>>> import numpy as np
>>> np.set_printoptions(suppress=True, linewidth=200)
>>> def tidy(a):
...     return np.round(a, 2) + 0
... 
>>> rng = np.random.default_rng(1964)
>>> W0 = (rng.random((3, 3)) < 0.3) + np.eye(3)
>>> W0 /= W0.sum(axis=1, keepdims=True)
>>> W0
array([[0.5, 0.5, 0. ],
       [0. , 1. , 0. ],
       [0. , 0.5, 0.5]])
>>> hat = np.triu(np.array([[2, 4, 4], [2, 1, 1], [2, 1, 0]]), 1) + np.eye(3)
>>> Y = hat @ W0 @ np.linalg.inv(hat)
>>> np.trace(Y), np.trace(W0)
(np.float64(2.0), np.float64(2.0))
>>> hat @ W0 - W0 @ hat
array([[ 0. ,  4. , -0.5],
       [ 0. ,  0.5, -0.5],
       [ 0. ,  0. , -0.5]])
>>> X = np.load("test13.npy")
>>> X
array([[2.3, 2. , 3. , 3. , 3. , 3. ],
       [0. , 3.3, 2. , 3. , 0. , 3. ],
       [2. , 2. , 0.3, 2. , 0. , 1. ],
       [3. , 0. , 2. , 0.3, 2. , 0. ],
       [2. , 0. , 1. , 2. , 2.3, 2. ],
       [2. , 2. , 3. , 3. , 3. , 3.3]])
>>> x = np.array([1, 1, 0, 2, -1, 1])
>>> target = X @ x
>>> b, lr = np.zeros(6), 1 / np.linalg.norm(X, 2) ** 2
>>> for i in range(20):
...     b -= lr * X.T @ (X @ b - target)
...     if i % 5 == 0: print(i, round(np.linalg.norm(X @ b - target), 2))
... 
0 6.07
5 3.65
10 2.6
15 2.07
>>> tidy(np.linalg.cond(X))
np.float64(146.24)
>>> tidy(b)
array([ 0.43,  1.41,  0.24,  1.36, -0.28,  0.99])
>>> idx = rng.permutation(6)
>>> idx
array([4, 1, 0, 3, 5, 2])
>>> Y = X[idx][:, idx]
>>> np.trace(Y)
np.float64(11.8)
>>> tidy(np.linalg.det(Y)), tidy(np.linalg.det(X[idx]))
(np.float64(-5.52), np.float64(5.52))
>>> W = np.array([[2, 0], [2, 1], [1, 0], [3, 2], [0, 3], [3, 0]])
>>> b = np.array([2, 7])
>>> act = np.maximum(X @ W + b, 0)
>>> act
array([[31.6, 24. ],
       [28.6, 16.3],
       [19.3, 13. ],
       [10.9, 13.6],
       [19. , 17.9],
       [31.9, 24. ]])
>>> (act > 0).mean(axis=0)
array([1., 1.])
>>> basis = np.array([[0, 0], [2, 1]])
>>> act @ basis
array([[48. , 24. ],
       [32.6, 16.3],
       [26. , 13. ],
       [27.2, 13.6],
       [35.8, 17.9],
       [48. , 24. ]])
>>> W @ basis
array([[0, 0],
       [2, 1],
       [0, 0],
       [4, 2],
       [6, 3],
       [0, 0]])
